In [1]: import numpy as np

In [2]: import numpy.linalg as la

In [3]: np.set_printoptions(precision=3, suppress=True, linewidth=140, floatmode="fixed")

In [4]: E = np.array([[9, 2, 4, -1, 7],
   ...:     [4, -3, -1, -6, 2],
   ...:     [10, 3, 5, 0, 8],
   ...:     [0, -7, -5, -10, -2],
   ...:     [10, 3, 5, 0, 8],
   ...:     [5, -2, 0, -5, 3],
   ...:     [0, -7, -5, -10, -2]])

In [5]: x0 = np.array([0, 0, 5, 0, 3])

In [6]: h1 = np.maximum(E @ x0, 0)

In [7]: np.tanh(E @ x0)
Out[7]: array([ 1.000,  0.762,  1.000, -1.000,  1.000,  1.000, -1.000])

In [8]: np.maximum(E @ (3 * x0), 0)
Out[8]: array([123,   3, 147,   0, 147,  27,   0])

In [9]: E.T @ h1
Out[9]: array([1398,  355,  653,  -92, 1100])

In [10]: np.flatnonzero(h1 > 1e-9)
Out[10]: array([0, 1, 2, 4, 5])

In [11]: arr = np.load("mat.npy")

In [12]: arr
Out[12]: 
array([[ 2.265, -0.766, -0.064,  0.982,  0.532, -0.245],
       [-0.766,  3.266, -0.142, -0.079,  0.053, -0.016],
       [-0.064, -0.142,  2.309, -0.068, -0.599,  0.072],
       [ 0.982, -0.079, -0.068,  2.752, -0.435,  0.111],
       [ 0.532,  0.053, -0.599, -0.435,  3.274,  0.617],
       [-0.245, -0.016,  0.072,  0.111,  0.617,  3.134]])

In [13]: x0 = np.ones(6)

In [14]: for _ in range(6):
    ...:     x0 = arr @ x0
    ...:     x0 /= la.norm(x0)
    ...:     print(round(x0 @ arr @ x0, 3))
    ...: 
3.195
3.489
3.686
3.811
3.888
3.935

In [15]: round(la.eigvalsh(arr)[-1], 3)
Out[15]: np.float64(4.0)

In [16]: x0
Out[16]: array([ 0.324, -0.083, -0.217,  0.213,  0.705,  0.546])

In [17]: rng = np.random.default_rng(4297)

In [18]: A2 = arr + rng.integers(-2, 3, (6, 5)) @ rng.integers(-2, 3, (5, 6))

In [19]: A2
Out[19]: 
array([[ 9.265, -3.766,  1.936,  5.982, -0.468, -4.245],
       [ 2.234, 10.266,  0.858,  4.921, -1.947,  5.984],
       [-0.064, -4.142, -0.691,  0.932,  2.401, -0.928],
       [ 2.982, -4.079, -4.068, -1.248,  1.565,  2.111],
       [ 2.532, -2.947,  0.401, -0.435,  3.274, -0.383],
       [-1.245,  4.984, -4.928,  6.111,  2.617,  2.134]])

In [20]: np.abs(A2 - arr).sum(axis=1)
Out[20]: array([22.000, 24.000, 12.000, 18.000,  7.000, 20.000])

In [21]: la.matrix_rank(A2 - arr, tol=1e-8)
Out[21]: np.int64(5)

In [22]: np.round(la.svd(A2 - arr, compute_uv=False), 3) + 0
Out[22]: array([13.765, 10.741,  8.820,  6.629,  2.105,  0.000])

In [23]: A2 - arr
Out[23]: 
array([[ 7.000, -3.000,  2.000,  5.000, -1.000, -4.000],
       [ 3.000,  7.000,  1.000,  5.000, -2.000,  6.000],
       [ 0.000, -4.000, -3.000,  1.000,  3.000, -1.000],
       [ 2.000, -4.000, -4.000, -4.000,  2.000,  2.000],
       [ 2.000, -3.000,  1.000,  0.000,  0.000, -1.000],
       [-1.000,  5.000, -5.000,  6.000,  2.000, -1.000]])

In [24]: data = np.load("dump.npy")

In [25]: data
Out[25]: 
array([[ 6, -9,  5,  3, -7],
       [-9,  0, -3, -7,  1],
       [ 5, -3, -4, -3,  7],
       [ 3, -7, -3, -2,  0],
       [-7,  1,  7,  0, -2]])

In [26]: # symmetric

In [27]: A2 = data / la.norm(data, axis=1, keepdims=True)

In [28]: G = A2 @ A2.T

In [29]: G
Out[29]: 
array([[ 1.000, -0.580, -0.143,  0.504, -0.014],
       [-0.580,  1.000, -0.041, -0.040,  0.333],
       [-0.143, -0.041,  1.000,  0.617, -0.759],
       [ 0.504, -0.040,  0.617,  1.000, -0.573],
       [-0.014,  0.333, -0.759, -0.573,  1.000]])

In [30]: mat = np.load("test19.npy")

In [31]: mat
Out[31]: 
array([[ 0.900, -0.800,  1.000,  0.900, -0.700],
       [ 1.300, -1.000,  0.500, -0.600,  1.900],
       [ 0.931, -1.175,  3.122,  0.709, -0.868],
       [-1.400,  2.000, -0.200, -1.400,  0.000],
       [ 1.100, -1.000,  3.100,  0.800, -1.100],
       [ 1.800, -0.200, -0.200,  0.700, -0.500]])

In [32]: proj = mat @ la.solve(mat.T @ mat, mat.T)

In [33]: np.allclose(proj @ proj, proj)
Out[33]: True

In [34]: proj @ mat[:, 1]
Out[34]: array([-0.800, -1.000, -1.175,  2.000, -1.000, -0.200])

In [35]: x0 = np.array([1, 2, 1, 0, -3])

In [36]: rhs = mat @ x0

In [37]: np.round(la.pinv(mat) @ mat, 3) + 0
Out[37]: 
array([[1.000, 0.000, 0.000, 0.000, 0.000],
       [0.000, 1.000, 0.000, 0.000, 0.000],
       [0.000, 0.000, 1.000, 0.000, 0.000],
       [0.000, 0.000, 0.000, 1.000, 0.000],
       [0.000, 0.000, 0.000, 0.000, 1.000]])

In [38]: rhs
Out[38]: array([ 2.400, -5.900,  4.307,  2.400,  5.500,  2.700])

In [39]: rhs = rhs + 0.05 * rng.normal(size=6)

In [40]: rhs
Out[40]: array([ 2.483, -5.880,  4.283,  2.432,  5.492,  2.715])

In [41]: c, *_ = la.lstsq(mat, rhs)

In [42]: [round(float(la.norm(la.solve(mat.T @ mat + lam * np.eye(5), mat.T @ rhs))), 2) for lam in (0, 1, 10, 100)]
Out[42]: [4.38, 3.05, 1.47, 0.32]

In [43]: U, s, vt = la.svd(mat)

In [44]: s
Out[44]: array([5.839, 2.964, 2.278, 1.238, 0.034])

In [45]: np.argmax(s[:-1] / (s[1:] + 1e-6)) + 1
Out[45]: np.int64(4)

In [46]: A2 = U[:, :4] @ np.diag(s[:4]) @ vt[:4]

In [47]: round(la.norm(mat - A2) / la.norm(mat), 3)
Out[47]: np.float64(0.005)

In [48]: round(np.abs(mat - A2).max(), 3)
Out[48]: np.float64(0.02)

In [49]: round(float(la.norm(mat - A2, 2)), 3), round(float(s[4]), 3)
Out[49]: (0.034, 0.034)

In [50]: la.matrix_rank(A2)
Out[50]: np.int64(4)

In [51]: m1 = np.load("data.npy")

In [52]: m1
Out[52]: 
array([[ 0.700,  2.000,  0.000, -0.300],
       [-1.100,  0.900, -0.400,  0.900],
       [-0.700,  0.400, -0.700,  0.300],
       [ 1.200,  1.500,  0.700,  0.400],
       [ 0.685,  2.007, -0.035, -0.296],
       [-0.100,  0.800,  0.900, -0.100],
       [-1.100, -1.000,  0.800,  0.300]])

In [53]: proj = m1 @ la.solve(m1.T @ m1, m1.T)

In [54]: proj @ m1[:, 0]
Out[54]: array([ 0.700, -1.100, -0.700,  1.200,  0.685, -0.100, -1.100])

In [55]: np.diag(proj)
Out[55]: array([0.410, 0.774, 0.320, 0.929, 0.414, 0.552, 0.602])

In [56]: np.round(la.eigvalsh(proj), 3) + 0
Out[56]: array([0.000, 0.000, 0.000, 1.000, 1.000, 1.000, 1.000])

In [57]: np.allclose(proj @ proj, proj)
Out[57]: True

In [58]: la.matrix_rank(np.eye(7) - proj)
Out[58]: np.int64(3)

In [59]: A2 = np.c_[m1[:, :2] @ np.array([[4, 4], [0, -5]]), np.array([3, -3, 1, -3, -2, 5, -2])]

In [60]: A2
Out[60]: 
array([[ 2.800, -7.200,  3.000],
       [-4.400, -8.900, -3.000],
       [-2.800, -4.800,  1.000],
       [ 4.800, -2.700, -3.000],
       [ 2.740, -7.295, -2.000],
       [-0.400, -4.400,  5.000],
       [-4.400,  0.600, -2.000]])

In [61]: np.round(la.norm(A2 - m1 @ la.lstsq(m1, A2)[0], axis=0), 3) + 0
Out[61]: array([0.000, 0.000, 5.706])

In [62]: la.matrix_rank(A2)
Out[62]: np.int64(3)

In [63]: la.matrix_rank(np.c_[m1, A2])
Out[63]: np.int64(5)

In [64]: w1 = np.array([[0, 4], [5, 0], [2, 4]])

In [65]: c = np.array([2, 2])

In [66]: hid = np.maximum(A2 @ w1 + c, 0)

In [67]: hid
Out[67]: 
array([[ 0.000, 25.200],
       [ 0.000,  0.000],
       [ 0.000,  0.000],
       [ 0.000,  9.200],
       [ 0.000,  4.960],
       [ 0.000, 20.400],
       [ 1.000,  0.000]])

In [68]: (hid > 0).mean(axis=0)
Out[68]: array([0.143, 0.571])

In [69]: (hid > 0).astype(int)
Out[69]: 
array([[0, 1],
       [0, 0],
       [0, 0],
       [0, 1],
       [0, 1],
       [0, 1],
       [1, 0]])

In [70]: cent = np.array([[3, 2, 1], [2, 3, 1]])

In [71]: w1 @ cent
Out[71]: 
array([[ 8, 12,  4],
       [15, 10,  5],
       [14, 16,  6]])

In [72]: hid @ cent
Out[72]: 
array([[50.400, 75.600, 25.200],
       [ 0.000,  0.000,  0.000],
       [ 0.000,  0.000,  0.000],
       [18.400, 27.600,  9.200],
       [ 9.920, 14.880,  4.960],
       [40.800, 61.200, 20.400],
       [ 3.000,  2.000,  1.000]])
